In [1]: import numpy as np

In [2]: from numpy import linalg as LA

In [3]: np.set_printoptions(precision=2, suppress=True, linewidth=160, legacy="1.25")

In [4]: rnd = lambda a: np.round(a, 2) + 0

In [5]: m1 = np.loadtxt("a.csv", delimiter=",")

In [6]: print(m1)
[[ 1.  0. -1.  2.  3.  0. -1.  1.  1. -2.  3.  1.]
 [ 0. -1.  3.  0.  1. -2. -1. -3.  3.  0.  2.  1.]
 [-3. -3. -1.  3.  0.  2.  3.  2.  0.  3.  0.  1.]
 [-1. -3. -2. -2. -2. -2.  3.  1.  0. -2. -1.  2.]
 [ 3. -2. -3. -3. -1. -2.  2. -3.  1. -3.  2.  2.]
 [ 2. -1.  3.  0.  0. -3.  0.  0. -1. -2.  0.  0.]
 [-2.  3.  2.  0.  2. -1.  2. -2. -2. -1.  3. -2.]
 [-2.  2. -2.  0. -1.  2. -2.  0.  3.  3.  0. -3.]
 [ 2.  0. -1.  2.  2.  3. -1.  0. -3. -3.  2. -2.]
 [ 2. -1.  3.  3.  3.  0.  3.  2.  2. -1. -2.  1.]
 [ 2.  2.  3.  1. -1. -1. -2. -3.  2.  3.  3.  1.]
 [-2.  0.  0.  1. -1.  2. -2.  3. -3.  3. -3.  2.]]

In [7]: x0 = np.array([3, 1, 0, 1, 0, 1, 3, 3, 2, 0, 3, 2])

In [8]: h = np.maximum(m1 @ x0, 0)

In [9]: print(np.maximum(m1 @ (3 * x0), 0))
[54.  0. 30.  9. 33.  0.  0.  0. 12. 69. 24.  0.]

In [10]: print(np.flatnonzero(h > 1e-9))
[ 0  2  3  4  8  9 10]

In [11]: print(np.maximum(m1 @ x0, 0) - np.maximum(-m1 @ x0, 0))
[ 18.  -1.  10.   3.  11.   0.  -3.  -8.   4.  23.   8. -11.]

In [12]: print(m1 * (h > 1e-9)[:, None])
[[ 1.  0. -1.  2.  3.  0. -1.  1.  1. -2.  3.  1.]
 [ 0. -0.  0.  0.  0. -0. -0. -0.  0.  0.  0.  0.]
 [-3. -3. -1.  3.  0.  2.  3.  2.  0.  3.  0.  1.]
 [-1. -3. -2. -2. -2. -2.  3.  1.  0. -2. -1.  2.]
 [ 3. -2. -3. -3. -1. -2.  2. -3.  1. -3.  2.  2.]
 [ 0. -0.  0.  0.  0. -0.  0.  0. -0. -0.  0.  0.]
 [-0.  0.  0.  0.  0. -0.  0. -0. -0. -0.  0. -0.]
 [-0.  0. -0.  0. -0.  0. -0.  0.  0.  0.  0. -0.]
 [ 2.  0. -1.  2.  2.  3. -1.  0. -3. -3.  2. -2.]
 [ 2. -1.  3.  3.  3.  0.  3.  2.  2. -1. -2.  1.]
 [ 2.  2.  3.  1. -1. -1. -2. -3.  2.  3.  3.  1.]
 [-0.  0.  0.  0. -0.  0. -0.  0. -0.  0. -0.  0.]]

In [13]: x0 = np.array([-3, 5, -4, 5, -3, 4, 0, 0, -4, 2, -2, -3])

In [14]: rhs = m1 @ x0

In [15]: beta, lr = np.zeros(12), 1 / LA.norm(m1, 2) ** 2

In [16]: for i in range(10):
    ...:     beta -= lr * m1.T @ (m1 @ beta - rhs)
    ...:     if i % 2 == 0: print(i, round(LA.norm(m1 @ beta - rhs), 2))
    ...: 
0 27.02
2 12.23
4 8.92
6 7.42
8 6.36

In [17]: print(rnd(beta))
[-2.96  3.19 -2.72  1.26 -0.85  5.   -0.66  1.8  -3.87  3.11 -0.61 -3.45]

In [18]: f = np.array([2, 1])

In [19]: print(np.cross(m1[6, :3], m1[7, :3]))
[-10.  -8.   2.]

In [20]: print(np.array([np.convolve(row, f, "same") for row in m1]))
[[ 2.  1. -2.  3.  8.  3. -2.  1.  3. -3.  4.  5.]
 [ 0. -2.  5.  3.  2. -3. -4. -7.  3.  3.  4.  4.]
 [-6. -9. -5.  5.  3.  4.  8.  7.  2.  6.  3.  2.]
 [-2. -7. -7. -6. -6. -6.  4.  5.  1. -4. -4.  3.]
 [ 6. -1. -8. -9. -5. -5.  2. -4. -1. -5.  1.  6.]
 [ 4.  0.  5.  3.  0. -6. -3.  0. -2. -5. -2.  0.]
 [-4.  4.  7.  2.  4.  0.  3. -2. -6. -4.  5. -1.]
 [-4.  2. -2. -2. -2.  3. -2. -2.  6.  9.  3. -6.]
 [ 4.  2. -2.  3.  6.  8.  1. -1. -6. -9.  1. -2.]
 [ 4.  0.  5.  9.  9.  3.  6.  7.  6.  0. -5.  0.]
 [ 4.  6.  8.  5. -1. -3. -5. -8.  1.  8.  9.  5.]
 [-4. -2.  0.  2. -1.  3. -2.  4. -3.  3. -3.  1.]]

In [21]: print(np.correlate(m1[6], m1[7], "full"))
[  6.  -9. -12.   3.   9.  13. -10.  13.  10.   1. -25.  -5.  13.  -7.   0. -16.  21. -11.   4.  -4.  12. -10.   4.]

In [22]: print(np.polyval(f, m1[6]))
[-3.  7.  5.  1.  5. -1.  5. -3. -3. -1.  7. -3.]

In [23]: print(np.convolve(m1[6], f))
[-4.  4.  7.  2.  4.  0.  3. -2. -6. -4.  5. -1. -2.]

In [24]: W0 = np.loadtxt("arr.csv", delimiter=",")

In [25]: print(W0)
[[-2.  1.  0.  0.  0.  0.  0.  0.  0.  0.  0.  0.  0.]
 [ 0. -2.  1.  0.  0.  0.  0.  0.  0.  0.  0.  0.  0.]
 [ 0.  0. -2.  1.  0.  0.  0.  0.  0.  0.  0.  0.  0.]
 [ 0.  0.  0. -2.  1.  0.  0.  0.  0.  0.  0.  0.  0.]
 [ 0.  0.  0.  0. -2.  1.  0.  0.  0.  0.  0.  0.  0.]
 [ 0.  0.  0.  0.  0. -2.  1.  0.  0.  0.  0.  0.  0.]
 [ 0.  0.  0.  0.  0.  0. -2.  1.  0.  0.  0.  0.  0.]
 [ 0.  0.  0.  0.  0.  0.  0. -2.  1.  0.  0.  0.  0.]
 [ 0.  0.  0.  0.  0.  0.  0.  0. -2.  1.  0.  0.  0.]
 [ 0.  0.  0.  0.  0.  0.  0.  0.  0. -2.  1.  0.  0.]
 [ 0.  0.  0.  0.  0.  0.  0.  0.  0.  0. -2.  1.  0.]
 [ 0.  0.  0.  0.  0.  0.  0.  0.  0.  0.  0. -2.  1.]
 [ 0.  0.  0.  0.  0.  0.  0.  0.  0.  0.  0.  0. -2.]]

In [26]: f = np.array([2, 2, 2, 2, 3, 0, 1, 2, 2, 1, 0, 0, 3])

In [27]: Y = W0 + np.outer(f, np.eye(13)[9])

In [28]: print(LA.matrix_rank(Y - W0))
1

In [29]: print(rnd(LA.det(Y) / LA.det(W0)), rnd(1 + LA.solve(W0, f)[9]))
0.31 0.31
